$ python3 -q
>>> import numpy as np
>>> np.set_printoptions(suppress=True, linewidth=140)
>>> tidy = lambda a: np.round(a, 3) + 0
>>> E = np.array([[2, 0, 1, -3, 2, -1, 0],
...     [2, 3, -3, 0, -2, 1, 0],
...     [-3, 2, 3, 0, 1, 3, -2],
...     [0, 0, -3, 1, 3, 3, 2],
...     [1, -3, 0, 3, -2, 0, -3],
...     [0, 1, -3, -1, -1, 2, 3],
...     [-1, -1, -1, -1, -2, 0, 2],
...     [1, 1, -2, 1, 1, 2, -1],
...     [-3, -3, 0, 3, 2, -3, 0],
...     [-3, -2, -1, 2, -3, 2, 3],
...     [-2, 1, -1, -1, 1, -1, 2],
...     [0, 0, -2, 1, 2, -3, 1],
...     [0, 2, -1, 1, 1, 2, -1],
...     [2, 2, -1, -2, 0, 3, -1],
...     [3, 0, 1, -2, -1, 1, -1]])
>>> E[:, 0] = 5 * E[:, 4]
>>> print(E)
[[ 10   0   1  -3   2  -1   0]
 [-10   3  -3   0  -2   1   0]
 [  5   2   3   0   1   3  -2]
 [ 15   0  -3   1   3   3   2]
 [-10  -3   0   3  -2   0  -3]
 [ -5   1  -3  -1  -1   2   3]
 [-10  -1  -1  -1  -2   0   2]
 [  5   1  -2   1   1   2  -1]
 [ 10  -3   0   3   2  -3   0]
 [-15  -2  -1   2  -3   2   3]
 [  5   1  -1  -1   1  -1   2]
 [ 10   0  -2   1   2  -3   1]
 [  5   2  -1   1   1   2  -1]
 [  0   2  -1  -2   0   3  -1]
 [ -5   0   1  -2  -1   1  -1]]
>>> cen = E - E.mean(axis=0)
>>> U, sig, Vh = np.linalg.svd(cen, full_matrices=False)
>>> print(tidy((sig ** 2).sum() ** 2 / (sig ** 4).sum()))
1.393
>>> print(tidy(sig ** 2 / (sig ** 2).sum()))
[0.843 0.06  0.045 0.03  0.016 0.005 0.   ]
>>> print(tidy(sig))
[35.289  9.442  8.181  6.645  4.82   2.836  0.   ]
>>> print(tidy(Vh[0] * np.sign(Vh[0, np.abs(Vh[0]).argmax()])))
[ 0.979  0.027  0.012 -0.006  0.196 -0.048 -0.015]
>>> print(np.abs(U[:, 0]).argmax())
9
>>> rk = np.linalg.matrix_rank(E)
>>> print(rk)
6
>>> null = np.linalg.svd(E)[2][rk:].T
>>> print(tidy(null @ null.T))
[[ 0.038  0.     0.     0.    -0.192  0.     0.   ]
 [ 0.     0.     0.     0.     0.     0.     0.   ]
 [ 0.     0.     0.     0.     0.     0.     0.   ]
 [ 0.     0.     0.     0.     0.     0.     0.   ]
 [-0.192  0.     0.     0.     0.962  0.     0.   ]
 [ 0.     0.     0.     0.     0.     0.     0.   ]
 [ 0.     0.     0.     0.     0.     0.     0.   ]]
>>> print(tidy(null[:, 0] / null[np.abs(null[:, 0]).round(6).argmax(), 0]))
[-0.2  0.   0.   0.   1.   0.   0. ]
>>> print(tidy(E @ null))
[[0.]
 [0.]
 [0.]
 [0.]
 [0.]
 [0.]
 [0.]
 [0.]
 [0.]
 [0.]
 [0.]
 [0.]
 [0.]
 [0.]
 [0.]]
>>> print([int(np.linalg.matrix_rank(np.delete(E, i, axis=0))) for i in range(15)])
[6, 6, 6, 6, 6, 6, 6, 6, 6, 6, 6, 6, 6, 6, 6]
>>> print(np.allclose(E @ null, 0))
True
>>> print(null.shape)
(7, 1)
>>> m1 = np.loadtxt("layer12.csv", delimiter=",")
>>> print(m1)
[[ 1.251 -1.572 -0.282 -0.58  -1.825  0.164 -0.452  0.128 -1.005  2.293  1.762  0.01  -1.194 -2.238]
 [ 1.644 -0.226 -0.473 -0.231 -2.411 -0.379 -0.752  0.086 -0.612  1.943  2.304 -0.348 -1.656 -2.091]
 [-1.649 -3.782  1.037 -0.297  2.803  2.644  1.596 -0.093 -2.97  -1.69  -4.145 -0.609  2.367  1.641]
 [ 0.266 -5.31  -0.382  0.355 -4.236  0.964  2.663 -0.853 -4.36   1.064 -0.976 -1.57  -0.022  0.875]
 [-2.205 -1.673  0.413  0.736  1.278  0.402  2.416 -0.577 -0.539 -2.277 -3.5   -0.068  2.43   3.756]
 [-0.481 -3.947  0.083  0.577 -1.98   0.892  2.29  -0.694 -3.526 -0.278 -1.922 -1.31   0.915  1.652]
 [ 0.151  0.463  0.623 -0.302  2.264  0.753 -1.536  0.438 -0.739 -0.19  -0.037 -0.16   0.169 -1.476]
 [ 0.59   5.284 -0.106 -0.414  2.317 -1.2   -2.502  0.877  4.682 -0.27   1.862  1.567 -0.941 -1.245]
 [-0.306  0.06  -0.084 -0.137  0.186 -0.407  0.138 -0.016  0.853  0.331  0.273  0.61   0.162  0.106]
 [-0.159 -0.09  -0.176 -0.04  -0.371 -0.12   0.382 -0.096  0.352  0.033 -0.006  0.155 -0.022  0.383]
 [-2.084 -0.033  0.947  0.261  3.92   0.99   0.489  0.088  0.251 -2.474 -3.236  0.43   2.354  2.215]
 [ 0.649 -0.631 -0.298 -0.007 -1.645  0.018  0.205 -0.043 -0.388  0.762  0.576 -0.192 -0.67  -0.395]
 [ 0.536  2.866 -0.792  0.63  -1.913 -2.468 -0.225 -0.182  2.839  0.449  2.182  0.626 -0.947  0.423]
 [ 0.906  4.005  0.41  -1.461  3.959 -0.072 -3.894  1.414  3.614  1.165  2.501  2.003 -1.117 -3.942]
 [-0.843  1.106 -0.082  0.487  0.323 -0.827  0.618 -0.224  1.292 -1.049 -0.579  0.34   0.64   1.672]
 [-1.249 -2.498  0.25   0.25   0.111  0.834  1.991 -0.472 -1.642 -1.093 -2.464 -0.469  1.437  2.121]
 [-2.235 -6.609  0.885  0.26   0.696  3.024  3.694 -0.738 -5.169 -1.961 -5.553 -1.411  2.984  3.411]
 [-0.235  3.896  0.102  0.277  2.167 -1.197 -0.96   0.483  3.729 -1.323  0.024  1.2    0.33   0.791]
 [-0.512  1.236  0.499  0.344  2.119  0.386 -0.23   0.196  0.332 -1.852 -1.569 -0.203  0.906  1.083]
 [ 0.877 -0.532 -0.214 -0.526 -0.844 -0.08  -0.698  0.276  0.176  1.768  1.547  0.519 -0.898 -1.81 ]
 [ 1.364  3.733 -0.273 -0.316  0.279 -0.891 -2.403  0.572  2.236  0.629  2.59   0.383 -1.708 -2.208]]
>>> print(tidy(np.linalg.norm(m1) ** 2 / np.linalg.norm(m1, 2) ** 2))
1.494
>>> print(tidy(np.linalg.norm(m1, 2)))
24.284
>>> print(tidy(np.linalg.norm(m1, "nuc")))
51.948
>>> t = np.radians(45)
>>> Rm = np.eye(14)
>>> Rm[10, 10] = Rm[1, 1] = np.cos(t)
>>> Rm[10, 1], Rm[1, 10] = -np.sin(t), np.sin(t)
>>> A2 = m1 @ Rm.T
>>> print(np.allclose(m1 @ m1.T, A2 @ A2.T))
True
>>> print(tidy(np.abs(A2 - m1).max(axis=0)))
[0.    2.279 0.    0.    0.    0.    0.    0.    0.    0.    6.3   0.    0.    0.   ]
>>> rng = np.random.default_rng(649399)
>>> A2 = m1 + rng.integers(-2, 3, (21, 10)) @ rng.integers(-2, 3, (10, 14))
>>> print(tidy(A2))
[[  1.251  -4.572  -1.282  -0.58   -3.825  -9.836  -0.452   1.128 -10.005  -2.707   0.762  -8.99   -1.194  -1.238]
 [ -2.356   0.774  -5.473  -5.231   7.589  -8.379  -0.752  -2.914   3.388  -8.057   5.304   4.652  -8.656   3.909]
 [  5.351 -13.782   0.037 -19.297  16.803   1.644  17.596  -6.093  -5.97   -8.69    2.855  11.391   1.367  11.641]
 [ -4.734   4.69   -3.382  -0.645 -10.236   3.964  -1.337  -6.853  11.64   11.064   2.024  -6.57   -3.022  -0.125]
 [ -4.205   5.327  -5.587  -6.264   1.278   2.402   4.416 -10.577   7.461   9.723   0.5   -10.068   0.43    9.756]
 [ -2.481  -1.947  -4.917   4.577  -6.98    9.892   2.29    2.306   1.474   8.722  -6.922  -3.31    0.915  -2.348]
 [ -2.849   2.463   7.623  -0.302  -4.736   1.753  -3.536  -1.562  -2.739   0.81    2.963  -1.16   -3.831  -5.476]
 [ -2.41    9.284  -2.106   2.586   4.317  -3.2    -8.502   3.877  -1.318  -0.27    0.862  -9.433 -11.941  -3.245]
 [ -8.306  10.06    1.916   8.863 -13.814  10.593  -4.862  -5.016   9.853  16.331   1.273  -3.39    4.162  -4.894]
 [ -0.159   2.91    4.824  10.96  -12.371  -0.12  -12.618  11.904   1.352  -0.967  -8.006  -6.845  -5.022 -14.617]
 [ -9.084   1.967  -4.053  -1.739  10.92   -4.01    2.489  -4.912  -1.749  -6.474   1.764   0.43   -3.646   9.215]
 [  2.649   6.369  -1.298  -5.007   7.355   9.018  -7.795  -3.043   9.612   2.762  -2.424   0.808  -8.67   -3.395]
 [ -1.464  -1.134   3.208   0.63   -0.913  -0.468   3.775   0.818   6.839  -6.551   3.182  20.626   1.053   1.423]
 [ -7.094  12.005   1.41    9.539  -9.041  -3.072  -8.894  -0.586   9.614   8.165   9.501  -6.997   3.883  -7.942]
 [ -6.843  -0.894  -4.082  -2.513  -2.677   8.173   9.618  -5.224   9.292   1.951   1.421  12.34    4.64    1.672]
 [ -2.249  -3.498   4.25    3.25    7.111  -2.166  -5.009   0.528  -6.642 -14.093  -5.464   6.531   0.437   0.121]
 [  0.765  -2.609  -3.115   4.26    2.696   1.024  -6.306   6.262  -4.169  -1.961 -11.553 -14.411  -3.016  -2.589]
 [  2.765   9.896   8.102  12.277  -0.833   7.803 -15.96   17.483   4.729   1.677  -6.976   0.2   -14.67  -13.209]
 [ -0.512   6.236  -8.501   1.344  19.119  -7.614  -2.23   -1.804   4.332  -4.852   4.431  -3.203  -0.094  12.083]
 [  6.877 -10.532   7.786 -14.526  -3.844  13.92   13.302  -2.724  -3.824   5.768  -0.453  16.519  -0.898  -1.81 ]
 [  3.364  -5.267 -12.273  -9.316   3.279  -9.891  10.597   6.572   4.236  -3.371  -1.41    4.383  -6.708   6.792]]
>>> print(np.linalg.matrix_rank(A2 - m1, tol=1e-8))
10
>>> print(np.abs(A2 - m1).sum(axis=1))
[ 42.  71. 114.  76.  78.  55.  39.  56. 103.  93.  59.  71.  53.  89.  70.  58.  68. 114.  72.  98.  91.]
>>> print(tidy(np.linalg.svd(A2 - m1, compute_uv=False)))
[74.337 50.557 47.374 34.36  28.623 22.895 17.793 13.493 11.359  6.156  0.     0.     0.     0.   ]
>>> U, sig, Vh = np.linalg.svd(E)
>>> print(tidy(sig))
[35.376  9.874  8.62   7.042  4.82   2.992  0.   ]
>>> A2 = U[:, :6] @ np.diag(sig[:6]) @ Vh[:6]
>>> print(tidy(np.abs(E - A2).max()))
0.0
>>> print(np.linalg.matrix_rank(E, rtol=0.05))
6
>>> print(tidy(np.linalg.norm(E - A2, 2)), tidy(sig[6]))
0.0 0.0
>>> data = np.loadtxt("run13.csv", delimiter=",")
>>> print(data)
[[ 3.  2.  3.  3.  1.  2.  1.  3.  2.  2.  1.  3.  1.  3.]
 [ 6.  3.  4.  4.  4.  2.  3.  3.  5.  5.  1.  4.  2.  3.]
 [ 7.  4.  4.  5.  6.  5.  3.  6.  8.  7.  2.  7.  3.  6.]
 [10.  4.  6.  7.  8.  7.  4.  8. 10.  7.  4.  9.  5.  8.]
 [11.  7.  9.  7.  9. 10.  7.  8. 12.  7.  6. 10.  6.  8.]
 [13.  7. 11.  7.  9. 11.  7.  9. 13.  8.  6. 10.  8. 10.]
 [16.  9. 12. 10. 11. 13.  7. 11. 16. 11.  9. 13. 11. 13.]
 [18.  9. 12. 10. 11. 16.  7. 11. 18. 13.  9. 14. 13. 15.]
 [18. 12. 12. 10. 12. 19. 10. 14. 21. 14. 12. 15. 14. 16.]
 [20. 12. 12. 13. 12. 19. 12. 14. 24. 15. 13. 18. 16. 17.]
 [21. 12. 13. 14. 12. 21. 15. 17. 27. 17. 14. 20. 17. 19.]
 [24. 13. 15. 17. 14. 21. 15. 19. 28. 18. 15. 22. 20. 21.]
 [24. 14. 18. 17. 17. 24. 18. 22. 28. 20. 15. 23. 23. 21.]
 [27. 16. 18. 17. 19. 26. 21. 25. 31. 20. 18. 24. 24. 24.]
 [27. 17. 19. 20. 20. 28. 24. 28. 32. 23. 19. 25. 25. 24.]
 [28. 17. 19. 21. 23. 28. 27. 31. 35. 24. 21. 27. 27. 24.]
 [29. 17. 20. 22. 25. 31. 29. 33. 37. 25. 24. 29. 30. 25.]
 [30. 17. 20. 25. 25. 33. 31. 35. 37. 27. 26. 31. 31. 28.]]
>>> x0 = np.array([2, 2, -2, -3, -2, -2, 1, -2, 1, 3, -3, -2, 2, 2])
>>> target = data @ x0
>>> print(target)
[ -9.   2.  -5. -20. -27. -19. -23. -11. -17. -17. -19. -25. -34. -35. -46. -56. -71. -80.]
>>> target = target + 0.1 * rng.normal(size=18)
>>> print(tidy(target))
[ -9.045   1.855  -5.026 -19.923 -26.959 -18.953 -23.134 -10.964 -17.077 -16.851 -18.977 -25.085 -33.719 -35.08  -46.025 -56.114 -71.07
 -80.031]
>>> b, *_ = np.linalg.lstsq(data, target)
>>> print(tidy(np.linalg.norm(target - data @ b)))
0.148
>>> print(tidy(b))
[ 1.945  1.984 -2.028 -2.929 -1.96  -1.887  1.012 -2.055  1.006  2.934 -3.129 -1.96   2.046  1.991]
>>> U, sig, Vh = np.linalg.svd(data, full_matrices=False)
>>> print(tidy(np.sqrt((sig ** 2).sum())), tidy(np.linalg.norm(data)))
276.292 276.292
>>> print(np.abs(U[:, 0]).round(6).argmax())
17
>>> print((sig > 1e-8).sum())
14
>>> A = np.load("dump.npy")
>>> print(A)
[[ 4  0 -4  4  0  0]
 [ 0  0  0  0  0  0]
 [-4  0  4 -4  0  0]
 [ 4  0 -4  4  0  0]
 [ 0  0  0  0  0  0]
 [ 0  0  0  0  0  0]]
>>> # columns 0 and 3 are equal
>>> z = rng.permutation(6)
>>> print(z)
[4 5 3 1 2 0]
>>> A2 = A[z][:, z]
>>> print(np.trace(A2))
12
>>> print(A2)
[[ 0  0  0  0  0  0]
 [ 0  0  0  0  0  0]
 [ 0  0  4  0 -4  4]
 [ 0  0  0  0  0  0]
 [ 0  0 -4  0  4 -4]
 [ 0  0  4  0 -4  4]]
>>> print(np.allclose(A2, A))
False
>>> print(np.diag(A2))
[0 0 4 0 4 4]
>>> feats = np.array([[1, -3, 9, -27],
...     [1, -2, 4, -8],
...     [1, -1, 1, -1],
...     [1, 0, 0, 0],
...     [1, 1, 1, 1],
...     [1, 2, 4, 8],
...     [1, 3, 9, 27],
...     [1, 4, 16, 64],
...     [1, 5, 25, 125],
...     [1, 6, 36, 216],
...     [1, 7, 49, 343],
...     [1, 8, 64, 512],
...     [1, 9, 81, 729]])
>>> # column 3 dominates
>>> x0 = np.array([-1, 2, 0, 0])
>>> target = feats @ x0
>>> print(tidy(np.linalg.pinv(feats) @ feats))
[[1. 0. 0. 0.]
 [0. 1. 0. 0.]
 [0. 0. 1. 0.]
 [0. 0. 0. 1.]]
>>> print(target)
[-7 -5 -3 -1  1  3  5  7  9 11 13 15 17]
>>> print(tidy(np.linalg.solve(feats.T @ feats, feats.T @ target)))
[-1.  2.  0.  0.]
>>> target = target + 0.1 * rng.normal(size=13)
>>> print(tidy(target))
[-7.079 -4.997 -2.92  -0.981  1.001  2.99   5.092  7.062  9.055 10.965 13.057 14.965 16.965]
>>> b, *_ = np.linalg.lstsq(feats, target)
>>> print(tidy(np.linalg.norm(target - feats @ b)))
0.142
>>> print([round(float(np.linalg.norm(np.linalg.solve(feats.T @ feats + lam * np.eye(4), feats.T @ target))), 2) for lam in (0, 1, 10, 100)])
[2.24, 2.12, 1.66, 0.62]
>>> print(tidy(b))
[-0.968  2.015 -0.004  0.   ]
>>> print(b.round())
[-1.  2. -0.  0.]
